% ipython --no-banner

In [1]: import numpy as np

In [2]: import numpy.linalg as la

In [3]: np.set_printoptions(precision=2, suppress=True, linewidth=200)

In [4]: arr = np.load("m.npy")

In [5]: arr
Out[5]: 
array([[0, 0, 0, 0, 0, 1, 0, 1, 0, 0, 1, 0, 0],
       [0, 0, 0, 0, 0, 0, 0, 1, 0, 0, 0, 0, 0],
       [0, 0, 0, 0, 0, 0, 0, 0, 0, 0, 0, 0, 0],
       [0, 0, 0, 0, 0, 0, 0, 1, 0, 0, 0, 0, 0],
       [0, 0, 0, 0, 0, 0, 0, 0, 0, 0, 0, 0, 0],
       [1, 0, 0, 0, 0, 0, 1, 0, 0, 0, 0, 0, 0],
       [0, 0, 0, 0, 0, 1, 0, 0, 0, 0, 1, 0, 0],
       [1, 1, 0, 1, 0, 0, 0, 0, 1, 0, 0, 0, 0],
       [0, 0, 0, 0, 0, 0, 0, 1, 0, 1, 0, 0, 0],
       [0, 0, 0, 0, 0, 0, 0, 0, 1, 0, 0, 0, 0],
       [1, 0, 0, 0, 0, 0, 1, 0, 0, 0, 0, 0, 0],
       [0, 0, 0, 0, 0, 0, 0, 0, 0, 0, 0, 0, 0],
       [0, 0, 0, 0, 0, 0, 0, 0, 0, 0, 0, 0, 0]])

In [6]: r = la.matrix_rank(arr)

In [7]: r
Out[7]: np.int64(6)

In [8]: N = la.svd(arr)[2][r:].T

In [9]: [int(la.matrix_rank(arr[:i])) for i in range(1, len(arr) + 1)]
Out[9]: [1, 2, 2, 2, 2, 3, 3, 4, 5, 6, 6, 6, 6]

In [10]: [int(la.matrix_rank(arr[:, :j + 1])) for j in range(13)]
Out[10]: [1, 2, 2, 2, 2, 3, 3, 4, 5, 6, 6, 6, 6]

In [11]: [round(float(la.det(arr[:i, :i])), 2) + 0 for i in range(1, 14)]
Out[11]: [0.0, 0.0, 0.0, 0.0, 0.0, 0.0, 0.0, 0.0, 0.0, 0.0, 0.0, 0.0, 0.0]

In [12]: U, sigma, Vh = la.svd(arr)

In [13]: sigma.round(2) + 0
Out[13]: array([2.35, 2.35, 1.68, 1.68, 0.8 , 0.8 , 0.  , 0.  , 0.  , 0.  , 0.  , 0.  , 0.  ])

In [14]: Y = U[:, :6] @ np.diag(sigma[:6]) @ Vh[:6]

In [15]: round(float(la.norm(arr - Y) / la.norm(arr)), 2)
Out[15]: 0.0

In [16]: np.round(np.abs(arr - Y).max(), 2)
Out[16]: np.float64(0.0)

In [17]: data = np.array([[-5, 3, 0, 2, 0, -2, 1],
    ...:     [-3, 1, 0, 2, 0, 2, 3],
    ...:     [0, 0, 1, 0, 5, 0, 0],
    ...:     [-2, 0, 0, -4, 0, -3, 5],
    ...:     [0, 0, -1, 0, 2, 0, 0],
    ...:     [2, -4, 0, 1, 0, -1, 0],
    ...:     [1, -3, 0, -5, 0, -4, 4]])

In [18]: # 2 groups of indices that never mix

In [19]: vec = np.array([0, 2, 3, -1, -3, 2, -1])

In [20]: target = data @ vec

In [21]: c, lr = np.zeros(7), 1 / la.norm(data, 2) ** 2

In [22]: for i in range(15):
    ...:     c -= lr * data.T @ (data @ c - target)
    ...:     if i % 5 == 0: print(i, round(la.norm(data @ c - target), 2))
    ...: 
0 14.3
5 6.61
10 4.57

In [23]: c
Out[23]: array([ 0.13,  1.93,  0.38, -0.54, -2.68,  1.59, -0.89])

In [24]: def softmax(z):
    ...:     e = np.exp(z - z.max(axis=-1, keepdims=True))
    ...:     return e / e.sum(axis=-1, keepdims=True)
    ...: 

In [25]: np.round(softmax(data[6] + 5), 2) + 0
Out[25]: array([0.05, 0.  , 0.02, 0.  , 0.02, 0.  , 0.92])

In [26]: np.round(softmax(data[6]), 2) + 0
Out[26]: array([0.05, 0.  , 0.02, 0.  , 0.02, 0.  , 0.92])

In [27]: np.round(softmax(10 * data[6]), 2) + 0
Out[27]: array([0., 0., 0., 0., 0., 0., 1.])

In [28]: S = data @ data.T / np.sqrt(7)

In [29]: np.round(softmax(S + np.triu(np.full(S.shape, -np.inf), 1)), 2) + 0
Out[29]: 
array([[1.  , 0.  , 0.  , 0.  , 0.  , 0.  , 0.  ],
       [0.09, 0.91, 0.  , 0.  , 0.  , 0.  , 0.  ],
       [0.  , 0.  , 1.  , 0.  , 0.  , 0.  , 0.  ],
       [0.  , 0.  , 0.  , 1.  , 0.  , 0.  , 0.  ],
       [0.03, 0.03, 0.76, 0.03, 0.17, 0.  , 0.  ],
       [0.  , 0.  , 0.  , 0.  , 0.  , 1.  , 0.  ],
       [0.  , 0.  , 0.  , 0.  , 0.  , 0.  , 1.  ]])

In [30]: np.round(softmax(S), 2) + 0
Out[30]: 
array([[1.  , 0.  , 0.  , 0.  , 0.  , 0.  , 0.  ],
       [0.09, 0.91, 0.  , 0.  , 0.  , 0.  , 0.  ],
       [0.  , 0.  , 1.  , 0.  , 0.  , 0.  , 0.  ],
       [0.  , 0.  , 0.  , 0.82, 0.  , 0.  , 0.18],
       [0.02, 0.02, 0.72, 0.02, 0.16, 0.02, 0.02],
       [0.  , 0.  , 0.  , 0.  , 0.  , 0.97, 0.03],
       [0.  , 0.  , 0.  , 0.  , 0.  , 0.  , 1.  ]])

In [31]: softmax(S).round(6).argmax(axis=1)
Out[31]: array([0, 1, 2, 3, 2, 5, 6])

In [32]: np.round(softmax(S)[6] @ data, 2) + 0
Out[32]: array([ 1., -3.,  0., -5.,  0., -4.,  4.])
